$ python3 -q
>>> import numpy as np
>>> import numpy.linalg as la
>>> np.set_printoptions(suppress=True, linewidth=200)
>>> def tidy(a):
...     return np.round(a, 2) + 0
... 
>>> J = np.maximum(np.array([[-3, 1],
...     [2, 1],
...     [-2, 3],
...     [-1, -1],
...     [0, 3],
...     [-1, 0],
...     [3, 0],
...     [2, 3],
...     [0, -2],
...     [-3, 0],
...     [2, 0],
...     [1, 3],
...     [3, -2],
...     [-2, 1],
...     [-3, -1],
...     [3, 2]]) @ np.array([[1, 3, -2, 3, 3, 3], [0, -1, 0, 1, 0, -2]]) + np.array([0, -2, 0, -3, -2, -2]), 0)
>>> J
array([[ 0,  0,  6,  0,  0,  0],
       [ 2,  3,  0,  4,  4,  2],
       [ 0,  0,  4,  0,  0,  0],
       [ 0,  0,  2,  0,  0,  0],
       [ 0,  0,  0,  0,  0,  0],
       [ 0,  0,  2,  0,  0,  0],
       [ 3,  7,  0,  6,  7,  7],
       [ 2,  1,  0,  6,  4,  0],
       [ 0,  0,  0,  0,  0,  2],
       [ 0,  0,  6,  0,  0,  0],
       [ 2,  4,  0,  3,  4,  4],
       [ 1,  0,  0,  3,  1,  0],
       [ 3,  9,  0,  4,  7, 11],
       [ 0,  0,  4,  0,  0,  0],
       [ 0,  0,  6,  0,  0,  0],
       [ 3,  5,  0,  8,  7,  3]])
>>> # rows 3 and 5 are equal
>>> left, s, Vt = la.svd(J, full_matrices=False)
>>> tidy(np.abs(Vt[0]))
array([0.23, 0.49, 0.  , 0.46, 0.51, 0.49])
>>> np.abs(left[:, 0]).round(6).argmax()
np.int64(12)
>>> Z = J[[13, 9]].astype(float)
>>> for _ in range(7):
...     idx = la.norm(J[:, None] - Z, axis=-1).argmin(axis=1)
...     Z = np.array([J[idx == j].mean(axis=0) for j in range(2)])
... 
>>> idx
array([1, 0, 1, 1, 1, 1, 0, 0, 1, 1, 0, 1, 0, 1, 1, 0])
>>> tidy(Z)
array([[2.5 , 4.83, 0.  , 5.17, 5.5 , 4.5 ],
       [0.1 , 0.  , 3.  , 0.3 , 0.1 , 0.2 ]])
>>> tidy(Z[1] - Z[0])
array([-2.4 , -4.83,  3.  , -4.87, -5.4 , -4.3 ])
>>> np.abs(Z[1] - Z[0]).argmax()
np.int64(4)
>>> mat = np.loadtxt("arr.csv", delimiter=",")
>>> mat
array([[ 2.,  1.,  0.,  2.,  2.],
       [ 4.,  4.,  2.,  0.,  4.],
       [10.,  8.,  3.,  4., 10.]])
>>> # rank 2
>>> A2 = mat[0, 0] * mat[1:] - np.outer(mat[1:, 0], mat[0])
>>> A2
array([[  0.,   4.,   4.,  -8.,   0.],
       [  0.,   6.,   6., -12.,   0.]])
>>> np.flatnonzero(~A2.round(6).any(axis=1))
array([], dtype=int64)
>>> mat[:, 0] / mat[0, 0]
array([1., 2., 5.])
>>> left, s, Vt = la.svd(mat, full_matrices=False)
>>> tidy(Vt @ Vt.T)
array([[1., 0., 0.],
       [0., 1., 0.],
       [0., 0., 1.]])
>>> tidy(s / s[0])
array([1.  , 0.13, 0.  ])
>>> tidy(left.T @ left)
array([[1., 0., 0.],
       [0., 1., 0.],
       [0., 0., 1.]])
>>> tidy(s)
array([18.66,  2.4 ,  0.  ])
>>> left.shape, s.shape, Vt.shape
((3, 3), (3,), (3, 5))
>>> rk = la.matrix_rank(mat)
>>> rk
np.int64(2)
>>> null = la.svd(mat)[2][rk:].T
>>> np.allclose(mat @ null, 0)
True
>>> la.matrix_rank(mat.T @ mat), la.matrix_rank(mat @ mat.T)
(np.int64(2), np.int64(2))
>>> null.shape
(5, 3)
>>> left, s, Vt = la.svd(mat)
>>> tidy(s)
array([18.66,  2.4 ,  0.  ])
>>> A2 = left[:, :2] @ np.diag(s[:2]) @ Vt[:2]
>>> tidy(A2)
array([[ 2.,  1.,  0.,  2.,  2.],
       [ 4.,  4.,  2.,  0.,  4.],
       [10.,  8.,  3.,  4., 10.]])
>>> tidy(np.abs(mat - A2).max())
np.float64(0.0)
>>> tidy(la.norm(mat - A2) / la.norm(mat))
np.float64(0.0)
>>> tidy(la.norm(mat - A2, 2)), tidy(s[2])
(np.float64(0.0), np.float64(0.0))
>>> la.matrix_rank(A2)
np.int64(2)
>>> mat.sum(axis=1)
array([ 7., 14., 35.])
>>> mat - mat[0]
array([[ 0.,  0.,  0.,  0.,  0.],
       [ 2.,  3.,  2., -2.,  2.],
       [ 8.,  7.,  3.,  2.,  8.]])
>>> np.diff(mat, axis=0)
array([[ 2.,  3.,  2., -2.,  2.],
       [ 6.,  4.,  1.,  4.,  6.]])
>>> tidy(la.norm(mat))
np.float64(18.81)
>>> M = np.load("m.npy")
>>> M
array([[  7,   7,   7,  14,   7],
       [  0,   0,   0,   0,   0],
       [  4,   4,   4,   8,   4],
       [ -9,  -9,  -9, -18,  -9],
       [ -5,  -5,  -5, -10,  -5]])
>>> # rows and columns are dependent
>>> A2 = np.array([[2, 0], [9, 3], [-1, 8], [0, -6], [-7, 0]])
>>> np.einsum("ik,kj->ij", M, A2)
array([[ 21,  -7],
       [  0,   0],
       [ 12,  -4],
       [-27,   9],
       [-15,   5]])
>>> M @ A2
array([[ 21,  -7],
       [  0,   0],
       [ 12,  -4],
       [-27,   9],
       [-15,   5]])
>>> np.vstack([M, A2.T]).shape
(7, 5)
>>> tidy(np.sort(np.abs(la.eigvals(M))))
array([ 0.,  0.,  0.,  0., 12.])
>>> np.trace(M)
np.int64(-12)
>>> np.allclose(M, M.T)
False
>>> np.allclose(M @ M.T, M.T @ M)
False
>>> la.matrix_power(M, 4)
array([[-12096, -12096, -12096, -24192, -12096],
       [     0,      0,      0,      0,      0],
       [ -6912,  -6912,  -6912, -13824,  -6912],
       [ 15552,  15552,  15552,  31104,  15552],
       [  8640,   8640,   8640,  17280,   8640]])
>>> rk = la.matrix_rank(M)
>>> rk
np.int64(1)
>>> null = la.svd(M)[2][rk:].T
>>> [int(la.matrix_rank(np.delete(M, i, axis=0))) for i in range(5)]
[1, 1, 1, 1, 1]
>>> [int(la.matrix_rank(M[:i])) for i in range(1, len(M) + 1)]
[1, 1, 1, 1, 1]
>>> null.shape
(5, 4)
>>> np.allclose(M @ null, 0)
True
>>> tidy(null @ null.T)
array([[ 0.88, -0.12, -0.12, -0.25, -0.12],
       [-0.12,  0.88, -0.12, -0.25, -0.12],
       [-0.12, -0.12,  0.87, -0.25, -0.13],
       [-0.25, -0.25, -0.25,  0.5 , -0.25],
       [-0.12, -0.12, -0.13, -0.25,  0.88]])
>>> la.matrix_rank(M.T @ M), la.matrix_rank(M @ M.T)
(np.int64(1), np.int64(1))
